$ ipython --no-banner

In [1]: import numpy as np

In [2]: from numpy import linalg as LA

In [3]: np.set_printoptions(suppress=True, linewidth=120)

In [4]: def rd(a):
   ...:     return np.round(a, 2) + 0
   ...: 

In [5]: m1 = np.loadtxt("m.csv", delimiter=",")

In [6]: rd(m1)
Out[6]: 
array([[ 0.09,  0.17,  0.23, -0.03],
       [ 0.17,  0.31,  0.43, -0.06],
       [ 0.23,  0.43,  0.58, -0.08],
       [-0.03, -0.06, -0.08,  0.01]])

In [7]: rd(np.sort(np.abs(LA.eigvals(m1))))
Out[7]: array([0., 0., 0., 1.])

In [8]: (m1 - m1.T) / 2
Out[8]: 
array([[0., 0., 0., 0.],
       [0., 0., 0., 0.],
       [0., 0., 0., 0.],
       [0., 0., 0., 0.]])

In [9]: np.allclose(m1, m1.T)
Out[9]: True

In [10]: hat = np.triu(np.array([[3, 2, 3, 2], [0, 3, 1, 2], [3, 3, 2, 3], [2, 0, 1, 1]]), 1) + np.eye(4)

In [11]: A2 = hat @ m1 @ LA.inv(hat)

In [12]: rd(np.trace(A2)), rd(np.trace(m1))
Out[12]: (np.float64(1.0), np.float64(1.0))

In [13]: LA.matrix_rank(A2)
Out[13]: np.int64(1)

In [14]: rng = np.random.default_rng(14449)

In [15]: idx = rng.permutation(4)

In [16]: idx
Out[16]: array([3, 0, 1, 2])

In [17]: A2 = m1[idx][:, idx]

In [18]: np.allclose(A2, m1)
Out[18]: False

In [19]: rd(np.sort(np.abs(LA.eigvals(A2))))
Out[19]: array([0., 0., 0., 1.])

In [20]: rd(np.diag(A2))
Out[20]: array([0.01, 0.09, 0.31, 0.58])

In [21]: rank = LA.matrix_rank(m1)

In [22]: rank
Out[22]: np.int64(1)

In [23]: null = LA.svd(m1)[2][rank:].T

In [24]: [int(LA.matrix_rank(np.delete(m1, i, axis=0))) for i in range(4)]
Out[24]: [1, 1, 1, 1]

In [25]: X = np.loadtxt("arr.csv", delimiter=",")

In [26]: X
Out[26]: 
array([[ 1.,  0.,  0.,  0.,  0.],
       [ 0.,  1.,  0.,  0.,  0.],
       [ 0.,  0.,  0.,  0., -1.],
       [ 0.,  0.,  0.,  1.,  0.],
       [ 0.,  0.,  1.,  0.,  0.]])

In [27]: # 4 blocks once reordered

In [28]: A2 = X[0, 0] * X[1:] - np.outer(X[1:, 0], X[0])

In [29]: A2
Out[29]: 
array([[ 0.,  1.,  0.,  0.,  0.],
       [ 0.,  0.,  0.,  0., -1.],
       [ 0.,  0.,  0.,  1.,  0.],
       [ 0.,  0.,  1.,  0.,  0.]])

In [30]: X[:, 0] / X[0, 0]
Out[30]: array([1., 0., 0., 0., 0.])

In [31]: idx = rng.permutation(5)

In [32]: A2 = X[:, idx] * rng.choice([-1, 1], 5)

In [33]: A2
Out[33]: 
array([[-0., -0.,  0., -1., -0.],
       [-0., -0.,  1., -0., -0.],
       [-0.,  1.,  0., -0., -0.],
       [-1., -0.,  0., -0., -0.],
       [-0., -0.,  0., -0., -1.]])

In [34]: left, _, VT = LA.svd(X.T @ A2)

In [35]: idx
Out[35]: array([3, 4, 1, 0, 2])

In [36]: J = np.load("mat.npy")

In [37]: J
Out[37]: 
array([[ 2.,  1.,  0.,  0., -2., -4.,  3.],
       [-2.,  2.,  1., -2., -3., -2.,  5.],
       [-1., -1.,  3.,  2., -1., -5., -5.],
       [-2.,  2.,  0.,  1., -3.,  1.,  2.],
       [-1.,  2.,  2., -1.,  2., -4.,  5.],
       [ 0.,  0.,  0.,  0.,  0., -5., -5.],
       [ 0.,  0.,  0.,  0.,  0.,  1.,  6.]])

In [38]: idx = rng.permutation(7)

In [39]: idx
Out[39]: array([5, 4, 6, 2, 3, 1, 0])

In [40]: A2 = J[idx][:, idx]

In [41]: np.diag(A2)
Out[41]: array([-5.,  2.,  6.,  3.,  1.,  2.,  2.])

In [42]: rd(LA.det(A2)), rd(LA.det(J[idx]))
Out[42]: (np.float64(-10425.0), np.float64(-10425.0))

In [43]: rd(np.sort(np.abs(LA.eigvals(A2))))
Out[43]: array([3.21, 3.21, 3.38, 3.38, 3.53, 4.52, 5.52])

In [44]: np.allclose(A2, J)
Out[44]: False

In [45]: r0 = np.array([2, 2])

In [46]: np.array([np.convolve(row, r0, "same") for row in J])
Out[46]: 
array([[  4.,   6.,   2.,   0.,  -4., -12.,  -2.],
       [ -4.,   0.,   6.,  -2., -10., -10.,   6.],
       [ -2.,  -4.,   4.,  10.,   2., -12., -20.],
       [ -4.,   0.,   4.,   2.,  -4.,  -4.,   6.],
       [ -2.,   2.,   8.,   2.,   2.,  -4.,   2.],
       [  0.,   0.,   0.,   0.,   0., -10., -20.],
       [  0.,   0.,   0.,   0.,   0.,   2.,  14.]])

In [47]: np.polyval(r0, J[5])
Out[47]: array([ 2.,  2.,  2.,  2.,  2., -8., -8.])

In [48]: A2 = LA.inv(J)

In [49]: rd(LA.cond(J))
Out[49]: np.float64(15.4)

In [50]: rd(J @ A2)
Out[50]: 
array([[1., 0., 0., 0., 0., 0., 0.],
       [0., 1., 0., 0., 0., 0., 0.],
       [0., 0., 1., 0., 0., 0., 0.],
       [0., 0., 0., 1., 0., 0., 0.],
       [0., 0., 0., 0., 1., 0., 0.],
       [0., 0., 0., 0., 0., 1., 0.],
       [0., 0., 0., 0., 0., 0., 1.]])

In [51]: rd(LA.det(J) * A2)
Out[51]: 
array([[-3375.,   775.,   -25.,  1250.,  -350.,  3749.,  4020.],
       [-1725.,  1400.,  1300., -2450., -2650.,  2293.,  5715.],
       [-1125.,  -900., -2325.,  1575., -1275.,  5883.,  4815.],
       [ -375.,  3175.,  -775., -2950.,  -425.,  -958., -2565.],
       [  975.,  1475.,   625.,    25., -1675.,  -734.,  -420.],
       [    0.,     0.,     0.,     0.,     0.,  2502.,  2085.],
       [    0.,     0.,     0.,     0.,     0.,  -417., -2085.]])

In [52]: rd(LA.det(J) * LA.det(A2))
Out[52]: np.float64(1.0)

In [53]: np.allclose(A2, J.T)
Out[53]: False

In [54]: (np.abs(A2) > 1e-9).astype(int)
Out[54]: 
array([[1, 1, 1, 1, 1, 1, 1],
       [1, 1, 1, 1, 1, 1, 1],
       [1, 1, 1, 1, 1, 1, 1],
       [1, 1, 1, 1, 1, 1, 1],
       [1, 1, 1, 1, 1, 1, 1],
       [0, 0, 0, 0, 0, 1, 1],
       [0, 0, 0, 0, 0, 1, 1]])

In [55]: rd(LA.slogdet(J)[0])
Out[55]: np.float64(-1.0)

In [56]: A2 = np.array([[2, 0], [1, 0], [2, 0], [2, 2], [1, 0], [1, 2], [1, 0]])

In [57]: np.einsum("ik,kj->ij", J, A2)
Out[57]: 
array([[  2.,  -8.],
       [ -4.,  -8.],
       [ -4.,  -6.],
       [  0.,   4.],
       [  5., -10.],
       [-10., -10.],
       [  7.,   2.]])

In [58]: LA.matrix_rank(np.vstack([J, A2.T]))
Out[58]: np.int64(7)

In [59]: left, s, VT = LA.svd(J, full_matrices=False)

In [60]: np.allclose(left * s @ VT, J)
Out[60]: True

In [61]: left.shape, s.shape, VT.shape
Out[61]: ((7, 7), (7,), (7, 7))

In [62]: rd(np.sqrt((s ** 2).sum())), rd(LA.norm(J))
Out[62]: (np.float64(17.78), np.float64(17.78))

In [63]: rd(np.abs(VT[0]))
Out[63]: array([0.06, 0.2 , 0.02, 0.15, 0.09, 0.17, 0.95])

In [64]: np.abs(left[:, 0]).round(6).argmax()
Out[64]: np.int64(2)

In [65]: E = np.loadtxt("layer12.csv", delimiter=",")

In [66]: E
Out[66]: 
array([[0., 0., 1., 0., 0., 0., 0.],
       [0., 0., 0., 1., 0., 0., 0.],
       [0., 0., 0., 0., 0., 1., 0.],
       [0., 1., 0., 0., 0., 0., 0.],
       [0., 0., 0., 0., 0., 0., 1.],
       [0., 0., 0., 0., 1., 0., 0.],
       [1., 0., 0., 0., 0., 0., 0.]])

In [67]: A2 = LA.inv(E)

In [68]: rd(LA.inv(A2))
Out[68]: 
array([[0., 0., 1., 0., 0., 0., 0.],
       [0., 0., 0., 1., 0., 0., 0.],
       [0., 0., 0., 0., 0., 1., 0.],
       [0., 1., 0., 0., 0., 0., 0.],
       [0., 0., 0., 0., 0., 0., 1.],
       [0., 0., 0., 0., 1., 0., 0.],
       [1., 0., 0., 0., 0., 0., 0.]])

In [69]: rd(LA.det(E) * A2)
Out[69]: 
array([[ 0.,  0.,  0.,  0.,  0.,  0., -1.],
       [ 0.,  0.,  0., -1.,  0.,  0.,  0.],
       [-1.,  0.,  0.,  0.,  0.,  0.,  0.],
       [ 0., -1.,  0.,  0.,  0.,  0.,  0.],
       [ 0.,  0.,  0.,  0.,  0., -1.,  0.],
       [ 0.,  0., -1.,  0.,  0.,  0.,  0.],
       [ 0.,  0.,  0.,  0., -1.,  0.,  0.]])

In [70]: E @ A2
Out[70]: 
array([[1., 0., 0., 0., 0., 0., 0.],
       [0., 1., 0., 0., 0., 0., 0.],
       [0., 0., 1., 0., 0., 0., 0.],
       [0., 0., 0., 1., 0., 0., 0.],
       [0., 0., 0., 0., 1., 0., 0.],
       [0., 0., 0., 0., 0., 1., 0.],
       [0., 0., 0., 0., 0., 0., 1.]])

In [71]: np.allclose(A2, E.T)
Out[71]: True

In [72]: idx = rng.permutation(7)

In [73]: idx
Out[73]: array([4, 5, 6, 2, 3, 0, 1])

In [74]: A2 = E[idx][:, idx]

In [75]: A2
Out[75]: 
array([[0., 0., 1., 0., 0., 0., 0.],
       [1., 0., 0., 0., 0., 0., 0.],
       [0., 0., 0., 0., 0., 1., 0.],
       [0., 1., 0., 0., 0., 0., 0.],
       [0., 0., 0., 0., 0., 0., 1.],
       [0., 0., 0., 1., 0., 0., 0.],
       [0., 0., 0., 0., 1., 0., 0.]])

In [76]: np.allclose(A2, E)
Out[76]: False

In [77]: rd(LA.det(A2)), rd(LA.det(E[idx]))
Out[77]: (np.float64(-1.0), np.float64(-1.0))

In [78]: np.diag(A2)
Out[78]: array([0., 0., 0., 0., 0., 0., 0.])

In [79]: x0 = np.array([1, -3, 2, 0, -2, 1, 1])

In [80]: rd(LA.norm(x0)), rd(LA.norm(E @ x0))
Out[80]: (np.float64(4.47), np.float64(4.47))

In [81]: rd(np.sort(np.abs(np.degrees(np.angle(LA.eigvals(E))))))
Out[81]: array([  0.,   0.,  72.,  72., 144., 144., 180.])

In [82]: rd(np.abs(LA.eigvals(E)))
Out[82]: array([1., 1., 1., 1., 1., 1., 1.])

In [83]: E.T @ (E @ x0)
Out[83]: array([ 1., -3.,  2.,  0., -2.,  1.,  1.])

In [84]: r0 = np.array([-1, 3, 0, -2, 3, 3, -3])

In [85]: A2 = J + np.outer(r0, np.eye(7)[4])

In [86]: LA.matrix_rank(A2 - J)
Out[86]: np.int64(1)

In [87]: W1 = np.array([[-3, 2, -3, -1],
    ...:     [2, 2, 2, -3],
    ...:     [1, 0, 3, -2],
    ...:     [2, 0, -3, 3],
    ...:     [0, 3, -1, -3],
    ...:     [2, -1, 1, -3],
    ...:     [1, 2, 3, -1]])

In [88]: coef = np.array([-2, -3, 3, 3])

In [89]: hid = np.maximum(E @ W1 + coef, 0)

In [90]: LA.matrix_rank(hid)
Out[90]: np.int64(2)

In [91]: rd((hid > 0).mean(axis=0))
Out[91]: array([0.  , 0.  , 0.71, 0.57])

In [92]: basis = np.array([[-8, 9, -5], [8, -4, 0], [-7, -4, 1], [-2, -5, 9]])

In [93]: W1 @ basis
Out[93]: 
array([[ 63, -18,   3],
       [ -8,  17, -35],
       [-25,   7, -20],
       [ -1,  15,  14],
       [ 37,   7, -28],
       [-25,  33, -36],
       [-11,  -6, -11]])

In [94]: (hid @ basis).round(6).argmax(axis=1)
Out[94]: array([2, 2, 2, 2, 2, 2, 2])

In [95]: K = np.loadtxt("x.csv", delimiter=",")

In [96]: K
Out[96]: 
array([[ 1.6, -2. , -0.2, -0.5,  0.1, -1.7,  0.5, -1. , -0.8],
       [-1.2,  0.7,  0.9, -0.2,  0.6, -0.2,  0.2,  0.9, -1. ],
       [ 1.3, -0.4,  0.3,  1. , -0.1, -0.8,  0.7,  1.6, -0.7],
       [ 1. , -0.5, -0.6,  0.3,  0.4,  0.7,  1.4, -0.3, -0.5],
       [ 0.6, -1.9,  1.5, -0.8, -0.4, -0.6, -1.4,  0.7,  0.7]])

In [97]: T = np.stack([K, 2 * K, K[::-1]])

In [98]: (T @ K.T).shape
Out[98]: (3, 5, 5)

In [99]: T.shape
Out[99]: (3, 5, 9)

In [100]: r0, r1 = E[6], E[3]

In [101]: r0 @ r0
Out[101]: np.float64(1.0)

In [102]: pr = (r0 @ r1) / (r0 @ r0) * r0

In [103]: rd(LA.norm(r0 + r1) ** 2 + LA.norm(r0 - r1) ** 2)
Out[103]: np.float64(4.0)

In [104]: np.outer(r0, r1)
Out[104]: 
array([[0., 1., 0., 0., 0., 0., 0.],
       [0., 0., 0., 0., 0., 0., 0.],
       [0., 0., 0., 0., 0., 0., 0.],
       [0., 0., 0., 0., 0., 0., 0.],
       [0., 0., 0., 0., 0., 0., 0.],
       [0., 0., 0., 0., 0., 0., 0.],
       [0., 0., 0., 0., 0., 0., 0.]])

In [105]: r1 - pr
Out[105]: array([0., 1., 0., 0., 0., 0., 0.])

In [106]: LA.matrix_rank(np.outer(r0, r1))
Out[106]: np.int64(1)

In [107]: A2 = J / LA.norm(J, axis=1, keepdims=True)

In [108]: gram = A2 @ A2.T

In [109]: rd(LA.norm(A2, axis=1))
Out[109]: array([1., 1., 1., 1., 1., 1., 1.])
